$ ipython --no-banner

In [1]: import numpy as np

In [2]: np.set_printoptions(precision=2, suppress=True, linewidth=160)

In [3]: tidy = lambda a: np.round(a, 2) + 0

In [4]: K = np.load("case15.npy")

In [5]: K
Out[5]: 
array([[ 1.9 , -2.1 , -0.7 ],
       [-0.6 ,  2.98,  1.  ],
       [ 1.3 ,  1.19,  0.4 ],
       [ 1.6 ,  3.32,  1.1 ],
       [ 0.4 , -0.31, -0.1 ],
       [-0.4 ,  3.91,  1.3 ],
       [ 0.9 ,  0.34,  0.1 ],
       [ 0.6 ,  0.87,  0.3 ],
       [ 0.9 ,  1.18,  0.4 ],
       [ 0.2 ,  0.59,  0.2 ],
       [ 1.6 , -4.5 , -1.5 ],
       [ 0.4 , -2.7 , -0.9 ],
       [ 0.  , -2.72, -0.9 ],
       [-0.3 ,  0.9 ,  0.3 ],
       [ 0.2 ,  0.27,  0.1 ],
       [ 0.5 , -1.51, -0.5 ],
       [ 1.1 , -8.72, -2.9 ],
       [-1.7 , -3.57, -1.2 ],
       [ 0.4 ,  3.93,  1.3 ],
       [-1.8 ,  1.48,  0.5 ],
       [ 1.5 , -1.5 , -0.5 ],
       [-2.3 ,  0.59,  0.2 ],
       [-1.2 , -2.71, -0.9 ],
       [-1.4 , -3.  , -1.  ],
       [ 1.6 , -4.48, -1.5 ],
       [ 0.4 ,  5.69,  1.9 ],
       [ 0.4 ,  0.01,  0.  ],
       [-0.7 ,  0.  ,  0.  ]])

In [6]: O, V = np.linalg.qr(K[:, :2])[0], np.linalg.qr(K[:, 2:])[0]

In [7]: s = np.linalg.svd(O.T @ V, compute_uv=False)

In [8]: tidy(s)
Out[8]: array([1.])

In [9]: C2 = np.cov(K, rowvar=False)

In [10]: np.median(K, axis=0)
Out[10]: array([0.4 , 0.14, 0.05])

In [11]: np.argsort(-K.std(axis=0).round(6), kind="stable")
Out[11]: array([1, 0, 2])

In [12]: hat = K @ np.linalg.solve(K.T @ K, K.T)

In [13]: tidy(np.trace(hat))
Out[13]: np.float64(3.0)

In [14]: tidy(np.linalg.eigvalsh(hat))
Out[14]: array([0., 0., 0., 0., 0., 0., 0., 0., 0., 0., 0., 0., 0., 0., 0., 0., 0., 0., 0., 0., 0., 0., 0., 0., 0., 1., 1., 1.])

In [15]: np.allclose(hat @ hat, hat)
Out[15]: True

In [16]: W2 = K[[23, 26]].astype(float)

In [17]: for _ in range(7):
    ...:     z = np.linalg.norm(K[:, None] - W2, axis=-1).argmin(axis=1)
    ...:     W2 = np.array([K[z == j].mean(axis=0) for j in range(2)])
    ...: 

In [18]: z
Out[18]: array([0, 1, 1, 1, 1, 1, 1, 1, 1, 1, 0, 0, 0, 1, 1, 0, 0, 0, 1, 1, 0, 1, 0, 0, 0, 1, 1, 1])

In [19]: tidy(W2)
Out[19]: 
array([[ 0.39, -3.41, -1.14],
       [ 0.07,  1.58,  0.53]])

In [20]: tidy(W2[1] - W2[0])
Out[20]: array([-0.32,  4.99,  1.67])

In [21]: m1 = np.load("arr.npy")

In [22]: m1
Out[22]: 
array([[ 1.21,  1.29,  0.49,  0.29,  2.86,  0.89],
       [ 4.24,  3.53, -0.57,  0.31,  5.07,  4.4 ],
       [ 4.01,  3.61,  0.  ,  0.57,  6.28,  3.98],
       [ 1.03,  1.42,  1.07,  0.5 ,  4.11,  0.26],
       [-0.3 ,  0.02,  0.58,  0.2 ,  1.12, -0.61],
       [ 1.36,  1.19, -0.3 ,  0.06,  1.61,  1.52],
       [-0.01,  0.02,  0.05, -0.01, -0.02,  0.  ],
       [ 1.18,  1.25,  0.34,  0.42,  2.87,  0.85],
       [-0.52,  0.29,  1.75,  0.63,  3.57, -1.81],
       [ 2.14,  2.7 ,  1.42,  0.84,  7.12,  1.1 ],
       [ 3.88,  3.79, -0.03,  0.54,  6.38,  3.92],
       [ 1.04,  1.45,  1.07,  0.59,  3.96,  0.26],
       [ 4.18,  3.56, -0.64,  0.32,  5.11,  4.53],
       [ 2.92,  2.51, -0.42,  0.25,  3.39,  2.92],
       [-0.43,  0.22,  1.08,  0.41,  2.33, -1.17],
       [ 3.74,  3.72,  0.56,  0.57,  7.42,  3.29],
       [ 3.54,  3.79,  1.23,  0.94,  8.68,  2.75],
       [ 1.02,  1.38,  1.02,  0.45,  4.15,  0.33],
       [ 0.93,  1.39,  1.07,  0.44,  4.15,  0.31],
       [ 3.97,  3.75,  0.01,  0.51,  6.18,  3.87],
       [ 2.38,  2.62,  0.87,  0.61,  5.75,  1.78]])

In [23]: tidy(np.abs(np.linalg.svd(m1)[2][-1]))
Out[23]: array([0.46, 0.25, 0.47, 0.5 , 0.18, 0.47])

In [24]: np.argsort(-np.linalg.norm(m1, axis=0).round(6), kind="stable")[:3]
Out[24]: array([4, 0, 1])

In [25]: cen = m1 - m1.mean(axis=0)

In [26]: V = np.linalg.svd(cen)[2][:2]

In [27]: M2 = cen - cen @ V.T @ V

In [28]: tidy(np.linalg.norm(M2) / np.linalg.norm(cen))
Out[28]: np.float64(0.03)

In [29]: tidy(np.diag(V.T @ V))
Out[29]: array([0.28, 0.17, 0.19, 0.02, 0.83, 0.52])

In [30]: M2 = np.array([[0, -2, 3, 2], [-1, 3, 1, 0], [1, 0, -3, -3], [1, -1, 1, 1]])

In [31]: W2 = np.array([[0, -2, -1, -1], [-2, 2, -3, 1], [-3, 2, 2, -3], [2, 2, 2, -1]])

In [32]: F = np.block([[M2, np.array([[2, -2, -1, 0], [3, 0, -1, 2], [-3, -3, 1, 2], [2, 2, 0, 1]])], [np.zeros((4, 4)), W2]])

In [33]: F
Out[33]: 
array([[ 0., -2.,  3.,  2.,  2., -2., -1.,  0.],
       [-1.,  3.,  1.,  0.,  3.,  0., -1.,  2.],
       [ 1.,  0., -3., -3., -3., -3.,  1.,  2.],
       [ 1., -1.,  1.,  1.,  2.,  2.,  0.,  1.],
       [ 0.,  0.,  0.,  0.,  0., -2., -1., -1.],
       [ 0.,  0.,  0.,  0., -2.,  2., -3.,  1.],
       [ 0.,  0.,  0.,  0., -3.,  2.,  2., -3.],
       [ 0.,  0.,  0.,  0.,  2.,  2.,  2., -1.]])

In [34]: tidy(np.linalg.det(F))
Out[34]: np.float64(-1560.0)

In [35]: np.linalg.determinant(F)
Traceback (most recent call last):
  Cell In[35], line 1
    np.linalg.determinant(F)
AttributeError: module 'numpy.linalg' has no attribute 'determinant'


In [36]: np.trace(F)
Out[36]: np.float64(4.0)

In [37]: F.inv()
Traceback (most recent call last):
  Cell In[37], line 1
    F.inv()
AttributeError: 'numpy.ndarray' object has no attribute 'inv'


In [38]: (F + F.T) / 2
Out[38]: 
array([[ 0. , -1.5,  2. ,  1.5,  1. , -1. , -0.5,  0. ],
       [-1.5,  3. ,  0.5, -0.5,  1.5,  0. , -0.5,  1. ],
       [ 2. ,  0.5, -3. , -1. , -1.5, -1.5,  0.5,  1. ],
       [ 1.5, -0.5, -1. ,  1. ,  1. ,  1. ,  0. ,  0.5],
       [ 1. ,  1.5, -1.5,  1. ,  0. , -2. , -2. ,  0.5],
       [-1. ,  0. , -1.5,  1. , -2. ,  2. , -0.5,  1.5],
       [-0.5, -0.5,  0.5,  0. , -2. , -0.5,  2. , -0.5],
       [ 0. ,  1. ,  1. ,  0.5,  0.5,  1.5, -0.5, -1. ]])

In [39]: np.allclose(F, F.T)
Out[39]: False

In [40]: tidy(np.sort(np.abs(np.linalg.eigvals(F))))
Out[40]: array([1.03, 1.03, 2.98, 2.98, 3.42, 3.42, 3.69, 3.84])

In [41]: assert F == F.T
Traceback (most recent call last):
  Cell In[41], line 1
    assert F == F.T
ValueError: The truth value of an array with more than one element is ambiguous. Use a.any() or a.all()


In [42]: E = np.load("mat.npy")

In [43]: E
Out[43]: 
array([[ -1.5,   0.7,   1.1,   0.5,   1.2],
       [  0.4,   0.5,   0.9,  -0.6,  -0.1],
       [  0.4,   0.8,  -0.6,   1.3,   1.2],
       [  0.7,   0.4,   0.1,  -0.9,   1.1],
       [ -0.5,  -1. ,   1. ,   0.3,   0.8],
       [  0.1,  -0.6,   0.6,  -0.8,  -1.8],
       [  0.4,   0.1,   0.4,   0.3,   0. ],
       [  6. , -20. , -10. ,  -4. ,  20. ],
       [ -0.5,  -1. ,   0.7,  -0.4,  -0.9],
       [  0.2,   0.4,  -0.7,  -0.3,  -0.1],
       [ -0.7,   0. ,  -0.1,   0.2,   0.1],
       [  0. ,   0.7,   0.3,  -0.4,   0.3],
       [ -1. ,   0.3,   0.8,   1.1,   0.9],
       [  1.5,  -1.1,   0.7,   1. ,   0.4],
       [  1.2,  -1.8,   0.4,  -1.8,   2.2],
       [  0.5,   2.8,   1.7,   0.5,  -1.3],
       [  0.6,  -0.3,  -2. ,  -0.3,   1.1],
       [ -0.4,   0.5,   0.5,  -0.4,   0.4],
       [  0.3,   2.1,   0.1,   0.7,  -0.6],
       [  0.3,   0.4,   0.5,  -0.3,  -0.9],
       [ -0.4,   0.3,  -0.5,   1.9,   0. ],
       [  1.7,   1.1,  -0.2,   0.7,  -0.9],
       [  0.5,  -0.2,   1. ,  -0.9,   1.9],
       [  0.5,  -0.6,   0.4,  -0.1,  -0.3],
       [  0.9,  -1.3,   2.7,  -1.5,   0.6],
       [  0.3,   0.6,   0.2,  -0.6,   0.4],
       [ -0.5,   0.5,  -0.4,   0.1,   0.6],
       [  0.3,  -0.8,   1.8,   0.3,   0.8],
       [ -0.2,  -0.7,   0.1,  -0.8,   0.2],
       [  1.2,   0.8,   1.3,   1.5,   1.9],
       [  0.4,   0.1,   0.6,  -0.4,   1.1],
       [  0.9,   1. ,  -0.5,   0.7,  -0.4],
       [ -0.2,  -1.2,  -0.5,   0.1,   0.8]])

In [44]: M2 = np.c_[E[:, :4] @ np.array([[1, 0, 0, 1], [2, 2, 1, 2], [0, 2, 0, 2], [0, 1, 1, 1]]), np.array([9, 1, 1, 4, 9, 9, 6, 2, 6, 0, 3, 8, 6, 0, 1, 2, 1, 4, 1, 9, 3, 4, 5, 6, 0, 5, 2, 3, 1, 1, 1, 1, 1])]

In [45]: tidy(M2)
Out[45]: 
array([[ -0.1,   4.1,   1.2,   2.6,   9. ],
       [  1.4,   2.2,  -0.1,   2.6,   1. ],
       [  2. ,   1.7,   2.1,   2.1,   1. ],
       [  1.5,   0.1,  -0.5,   0.8,   4. ],
       [ -2.5,   0.3,  -0.7,  -0.2,   9. ],
       [ -1.1,  -0.8,  -1.4,  -0.7,   9. ],
       [  0.6,   1.3,   0.4,   1.7,   6. ],
       [-34. , -64. , -24. , -58. ,   2. ],
       [ -2.5,  -1. ,  -1.4,  -1.5,   6. ],
       [  1. ,  -0.9,   0.1,  -0.7,   0. ],
       [ -0.7,   0. ,   0.2,  -0.7,   3. ],
       [  1.4,   1.6,   0.3,   1.6,   8. ],
       [ -0.4,   3.3,   1.4,   2.3,   6. ],
       [ -0.7,   0.2,  -0.1,   1.7,   0. ],
       [ -2.4,  -4.6,  -3.6,  -3.4,   1. ],
       [  6.1,   9.5,   3.3,  10. ,   2. ],
       [  0. ,  -4.9,  -0.6,  -4.3,   1. ],
       [  0.6,   1.6,   0.1,   1.2,   4. ],
       [  4.5,   5.1,   2.8,   5.4,   1. ],
       [  1.1,   1.5,   0.1,   1.8,   9. ],
       [  0.2,   1.5,   2.2,   1.1,   3. ],
       [  3.9,   2.5,   1.8,   4.2,   4. ],
       [  0.1,   0.7,  -1.1,   1.2,   5. ],
       [ -0.7,  -0.5,  -0.7,   0. ,   6. ],
       [ -1.7,   1.3,  -2.8,   2.2,   0. ],
       [  1.5,   1. ,   0. ,   1.3,   5. ],
       [  0.5,   0.3,   0.6,  -0.2,   2. ],
       [ -1.3,   2.3,  -0.5,   2.6,   3. ],
       [ -1.6,  -2. ,  -1.5,  -2.2,   1. ],
       [  2.8,   5.7,   2.3,   6.9,   1. ],
       [  0.6,   1. ,  -0.3,   1.4,   1. ],
       [  2.9,   1.7,   1.7,   2.6,   1. ],
       [ -2.6,  -3.3,  -1.1,  -3.5,   1. ]])

In [46]: np.linalg.matrix_rank(np.c_[E, M2])
Out[46]: np.int64(6)

In [47]: tidy(np.linalg.norm(M2 - E @ np.linalg.lstsq(E, M2)[0], axis=0))
Out[47]: array([ 0.  ,  0.  ,  0.  ,  0.  , 23.78])
